% ipython --no-banner

In [1]: import numpy as np

In [2]: np.set_printoptions(precision=1, suppress=True, linewidth=140)

In [3]: tidy = lambda a: np.round(a, 1) + 0

In [4]: data = np.loadtxt("case12.csv", delimiter=",")

In [5]: tidy(data)
Out[5]: 
array([[-0.4,  0.2, -0.3, -0.2,  0.3,  0.7],
       [ 0.1, -0.2, -0.7,  0.6, -0.4,  0.2],
       [-0.3,  0. , -0.5, -0.6, -0.3, -0.4],
       [-0.1, -0.9,  0. , -0.2,  0.2,  0.1],
       [ 0.1, -0.1,  0.4, -0.3, -0.8,  0.4],
       [ 0.8,  0.1, -0.3, -0.4,  0.2,  0.2]])

In [6]: # orthonormal columns

In [7]: u = np.array([1, -1, -2, 1, -2, 2])

In [8]: M2 = data + np.outer(u, np.eye(6)[1])

In [9]: np.linalg.matrix_rank(M2 - data)
Out[9]: np.int64(1)

In [10]: tidy(np.linalg.det(M2) / np.linalg.det(data)), tidy(1 + np.linalg.solve(data, u)[1])
Out[10]: (np.float64(0.6), np.float64(0.6))

In [11]: np.linalg.matrix_rank(np.linalg.inv(M2) - np.linalg.inv(data), tol=1e-8)
Out[11]: np.int64(1)

In [12]: tidy(M2)
Out[12]: 
array([[-0.4,  1.2, -0.3, -0.2,  0.3,  0.7],
       [ 0.1, -1.2, -0.7,  0.6, -0.4,  0.2],
       [-0.3, -2. , -0.5, -0.6, -0.3, -0.4],
       [-0.1,  0.1,  0. , -0.2,  0.2,  0.1],
       [ 0.1, -2.1,  0.4, -0.3, -0.8,  0.4],
       [ 0.8,  2.1, -0.3, -0.4,  0.2,  0.2]])

In [13]: np.allclose(data, data.T)
Out[13]: False

In [14]: tidy(np.linalg.matrix_power(data, 2))
Out[14]: 
array([[ 0.9,  0.1,  0. ,  0.1, -0.3,  0.1],
       [ 0.2, -0.5,  0.2,  0.2,  0.8,  0.2],
       [ 0. ,  0.4,  0.3,  0.8,  0.1, -0.3],
       [ 0.1,  0.4,  0.7, -0.6,  0.2, -0.2],
       [ 0.2,  0.4, -0.6, -0.2,  0.5, -0.4],
       [-0.1,  0.5, -0.1,  0. ,  0.1,  0.8]])

In [15]: print(tidy(data @ data))
[[ 0.9  0.1  0.   0.1 -0.3  0.1]
 [ 0.2 -0.5  0.2  0.2  0.8  0.2]
 [ 0.   0.4  0.3  0.8  0.1 -0.3]
 [ 0.1  0.4  0.7 -0.6  0.2 -0.2]
 [ 0.2  0.4 -0.6 -0.2  0.5 -0.4]
 [-0.1  0.5 -0.1  0.   0.1  0.8]]

In [16]: print(tidy(np.trace(data)))
-1.9

In [17]: np.allclose(data @ data.T, data.T @ data)
Out[17]: True

In [18]: tidy(np.sort(np.abs(np.linalg.eigvals(data))))
Out[18]: array([1., 1., 1., 1., 1., 1.])

In [19]: tidy(data.ravel(order="F"))
Out[19]: 
array([-0.4,  0.1, -0.3, -0.1,  0.1,  0.8,  0.2, -0.2,  0. , -0.9, -0.1,  0.1, -0.3, -0.7, -0.5,  0. ,  0.4, -0.3, -0.2,  0.6, -0.6, -0.2,
       -0.3, -0.4,  0.3, -0.4, -0.3,  0.2, -0.8,  0.2,  0.7,  0.2, -0.4,  0.1,  0.4,  0.2])

In [20]: print(tidy(data.reshape(-1, 2)))
[[-0.4  0.2]
 [-0.3 -0.2]
 [ 0.3  0.7]
 [ 0.1 -0.2]
 [-0.7  0.6]
 [-0.4  0.2]
 [-0.3  0. ]
 [-0.5 -0.6]
 [-0.3 -0.4]
 [-0.1 -0.9]
 [ 0.  -0.2]
 [ 0.2  0.1]
 [ 0.1 -0.1]
 [ 0.4 -0.3]
 [-0.8  0.4]
 [ 0.8  0.1]
 [-0.3 -0.4]
 [ 0.2  0.2]]

In [21]: t3 = data.reshape(6, 2, -1)

In [22]: tidy(np.einsum("ihd,ihd->ih", t3, t3))
Out[22]: 
array([[0.3, 0.7],
       [0.5, 0.5],
       [0.4, 0.6],
       [0.9, 0.1],
       [0.1, 0.9],
       [0.8, 0.2]])

In [23]: F = np.load("arr.npy")

In [24]: F
Out[24]: 
array([[ 0.3,  1.1,  0.2,  1.2,  2.5, -1.3],
       [ 0.4,  0.7,  1. , -1.7, -1.3,  1.5],
       [-1.4,  0.9,  0.5, -1.4, -0.2,  0.5],
       [-0.4, -1.4, -1.5,  1.5,  0.2,  1.5],
       [ 1. , -0.6,  1.9,  0.4, -0.5, -1.9],
       [-0.3,  0.5, -0.3,  0.4, -0.5,  1.4],
       [ 0.2,  0.4,  1.3, -1.9, -1.4,  1.4],
       [-0.8,  0.1,  0.5,  0.2,  1.1,  1. ],
       [-0.3, -0.7, -1. ,  1.3, -1.8,  1.2]])

In [25]: np.linalg.matrix_rank(F)
Out[25]: np.int64(6)

In [26]: np.count_nonzero(F)
Out[26]: np.int64(54)

In [27]: print(F.shape)
(9, 6)

In [28]: tidy(np.linalg.svd(F, compute_uv=False))
Out[28]: array([5.3, 4.6, 3.3, 1.6, 1.4, 1.3])

In [29]: tidy(F.sum(axis=0))
Out[29]: array([-1.3,  1. ,  2.6,  0. , -1.9,  5.3])

In [30]: tidy(F - F[0])
Out[30]: 
array([[ 0. ,  0. ,  0. ,  0. ,  0. ,  0. ],
       [ 0.1, -0.4,  0.8, -2.9, -3.8,  2.8],
       [-1.7, -0.2,  0.3, -2.6, -2.7,  1.8],
       [-0.7, -2.5, -1.7,  0.3, -2.3,  2.8],
       [ 0.7, -1.7,  1.7, -0.8, -3. , -0.6],
       [-0.6, -0.6, -0.5, -0.8, -3. ,  2.7],
       [-0.1, -0.7,  1.1, -3.1, -3.9,  2.7],
       [-1.1, -1. ,  0.3, -1. , -1.4,  2.3],
       [-0.6, -1.8, -1.2,  0.1, -4.3,  2.5]])
